% ipython --no-banner

In [1]: import numpy as np

In [2]: np.set_printoptions(precision=2, suppress=True, linewidth=200)

In [3]: data = np.load("out0.npy")

In [4]: data
Out[4]: 
array([[-4,  0, -5, -1,  0],
       [ 0,  5,  0,  0, -4],
       [-4,  0,  0,  0,  0],
       [ 5,  5,  0,  0,  2]])

In [5]: vec = np.array([-1, 3, -1, -3, -2])

In [6]: h1 = np.maximum(data @ vec, 0)

In [7]: h1
Out[7]: array([12, 23,  4,  6])

In [8]: np.flatnonzero(h1 > 1e-9)
Out[8]: array([0, 1, 2, 3])

In [9]: rng = np.random.default_rng(977)

In [10]: M2 = data + rng.integers(-2, 3, (4, 3)) @ rng.integers(-2, 3, (3, 5))

In [11]: M2
Out[11]: 
array([[-8,  8, -3, -1,  4],
       [ 0,  5,  0, -1,  0],
       [-8, -2,  2,  8,  2],
       [ 5, 13,  0, -6,  2]])

In [12]: np.linalg.matrix_rank(M2 - data, tol=1e-8)
Out[12]: np.int64(3)

In [13]: np.abs(M2 - data).sum(axis=1)
Out[13]: array([18,  5, 18, 14])

In [14]: M2 - data
Out[14]: 
array([[-4,  8,  2,  0,  4],
       [ 0,  0,  0, -1,  4],
       [-4, -2,  2,  8,  2],
       [ 0,  8,  0, -6,  0]])

In [15]: np.round(np.linalg.svd(M2 - data, compute_uv=False), 2) + 0
Out[15]: array([13.56, 10.45,  3.98,  0.  ])

In [16]: u = np.array([4, 0])

In [17]: np.cross(data[0, :3], data[1, :3])
Out[17]: array([ 25,   0, -20])

In [18]: X = np.load("run18.npy")

In [19]: X
Out[19]: 
array([[ 1,  1,  1,  1, -1, -1, -1, -1],
       [ 1,  1, -1, -1,  1,  1, -1, -1]])

In [20]: # column 1 repeats column 0

In [21]: M2 = X / np.linalg.norm(X, axis=1, keepdims=True)

In [22]: C2 = M2 @ M2.T

In [23]: np.linalg.norm(M2, axis=1)
Out[23]: array([1., 1.])

In [24]: (C2 - 2 * np.eye(2)).round(6).argmax(axis=1)
Out[24]: array([1, 0])

In [25]: M2 = data[0, 0] * data[1:] - np.outer(data[1:, 0], data[0])

In [26]: M2
Out[26]: 
array([[  0, -20,   0,   0,  16],
       [  0,   0, -20,  -4,   0],
       [  0, -20,  25,   5,  -8]])

In [27]: np.linalg.matrix_rank(M2), np.linalg.matrix_rank(data)
Out[27]: (np.int64(3), np.int64(4))

In [28]: np.flatnonzero(~M2.round(6).any(axis=1))
Out[28]: array([], dtype=int64)
